$ ipython --no-banner

In [1]: import numpy as np

In [2]: np.set_printoptions(precision=3, suppress=True, linewidth=200, floatmode="fixed")

In [3]: J = np.loadtxt("x.csv", delimiter=",")

In [4]: J
Out[4]: 
array([[0.000, 1.000, 1.000],
       [1.000, 0.000, 1.000],
       [1.000, 1.000, 0.000]])

In [5]: np.argwhere(np.triu(J))
Out[5]: 
array([[0, 1],
       [0, 2],
       [1, 2]])

In [6]: J @ J
Out[6]: 
array([[2.000, 1.000, 1.000],
       [1.000, 2.000, 1.000],
       [1.000, 1.000, 2.000]])

In [7]: L = np.diag(J.sum(axis=1)) - J

In [8]: np.linalg.matrix_rank(L)
Out[8]: np.int64(2)

In [9]: np.round(np.linalg.eigvalsh(L), 3) + 0
Out[9]: array([0.000, 3.000, 3.000])

In [10]: L @ np.ones(3)
Out[10]: array([0.000, 0.000, 0.000])

In [11]: print(np.sort(np.abs(np.fft.fft(J[0]))), np.sort(np.linalg.svd(J, compute_uv=False)))
[1.000 1.000 2.000] [1.000 1.000 2.000]

In [12]: J @ np.ones(3)
Out[12]: array([2.000, 2.000, 2.000])

In [13]: out = J / np.sqrt((J ** 2).mean(axis=1, keepdims=True))

In [14]: np.linalg.matrix_rank(out) == np.linalg.matrix_rank(J)
Out[14]: np.True_

In [15]: print([round(float(np.linalg.det(J[:i, :i])), 2) + 0 for i in range(1, 4)])
[0.0, -1.0, 2.0]

In [16]: np.linalg.cholesky(J)
LinAlgError: Matrix is not positive definite


In [17]: np.all(np.linalg.eigvalsh(J) > 0)
Out[17]: np.False_

In [18]: X = np.array([[-2, -1, 0, 1, 2], [3, 4, 5, 6, 7], [8, 9, 10, 11, 12]])

In [19]: U, sig, vt = np.linalg.svd(X)

In [20]: sig.round(3) + 0
Out[20]: array([25.364,  3.414,  0.000])

In [21]: out = U[:, :2] @ np.diag(sig[:2]) @ vt[:2]

In [22]: out.round(3) + 0
Out[22]: 
array([[-2.000, -1.000,  0.000,  1.000,  2.000],
       [ 3.000,  4.000,  5.000,  6.000,  7.000],
       [ 8.000,  9.000, 10.000, 11.000, 12.000]])

In [23]: round(np.linalg.norm(X - out) / np.linalg.norm(X), 3)
Out[23]: np.float64(0.0)

In [24]: u = np.array([3, -3, 1])

In [25]: np.convolve(X[0], u)
Out[25]: array([-6,  3,  1,  2,  3, -5,  2])

In [26]: print(np.allclose(X[:-1].T @ np.linalg.lstsq(X[:-1].T, X[-1])[0], X[-1]))
True

In [27]: np.abs(np.diag(np.linalg.qr(X)[1])) > 1e-9
Out[27]: array([ True,  True, False])

In [28]: round(np.trace(np.linalg.pinv(X) @ X), 3)
Out[28]: np.float64(2.0)

In [29]: np.unique(X.round(6), axis=0).shape
Out[29]: (3, 5)

In [30]: m1 = np.loadtxt("dump.csv", delimiter=",")

In [31]: m1
Out[31]: 
array([[  3.148,  -0.391,   1.077,   1.411,  12.598,   3.916],
       [  1.612,  -4.852,   0.411,   0.597,  10.533,  -5.729],
       [  0.120, -12.909,  -0.301,  -1.759,  -7.574,   6.492],
       [ -0.180,  -8.117,   2.444,  -5.896,  -6.740,  -4.035],
       [ -0.880,   5.216,   0.810,   6.171,   3.463,   4.230],
       [ -4.744,  -6.942,   2.199,  11.348,  -8.521,  -2.869],
       [  1.865,   4.272,   0.947,  -4.553,  10.511,  -2.067],
       [ -0.842,  -7.965,  -1.613,  -8.153,  -3.330,   1.329],
       [ -2.634,   6.010,  -0.020,  -3.196,   2.490,  -1.968],
       [ -3.847,  -1.355,   0.441,   7.101,  -4.637,  -2.081],
       [  0.208,  -7.671,  -0.753,   1.610,   3.820,  -3.957],
       [  1.623, -18.952,  -1.133,   4.703,  10.321,  -4.919],
       [  1.784,   8.120,  -1.767,   7.267,   8.934,   1.765],
       [  1.214,  -7.153,   0.438,  -4.856,  -5.350,  -2.599],
       [  1.033,   0.928,   0.342,  -3.856,   3.460,   5.010],
       [ -4.498,   2.849,   0.505,  -3.766,  -1.231,  -9.457],
       [ -1.879,  10.378,  -0.880,  -0.484,   8.576,  -2.686],
       [  2.182, -15.274,  -1.095,   3.664,  13.939,   2.115],
       [  2.507, -10.573,   0.853,   1.634,  11.460,  -1.617],
       [ -0.580,   8.932,  -1.289, -11.128,   3.184,   2.587],
       [  0.091,  -4.003,  -0.138,   5.197,  -4.974,  -1.431],
       [  0.497,   4.401,   2.669,  -0.770,   4.343,   1.959]])

In [32]: Ac = m1 - m1.mean(axis=0)

In [33]: evecs = np.linalg.svd(Ac)[2][:4]

In [34]: out = Ac - Ac @ evecs.T @ evecs

In [35]: out.std(axis=0)
Out[35]: array([1.131, 0.132, 1.160, 0.104, 0.233, 0.241])

In [36]: round(np.linalg.norm(out) / np.linalg.norm(Ac), 3)
Out[36]: np.float64(0.129)

In [37]: np.linalg.norm(out, axis=1).round(6).argmax()
Out[37]: np.int64(12)
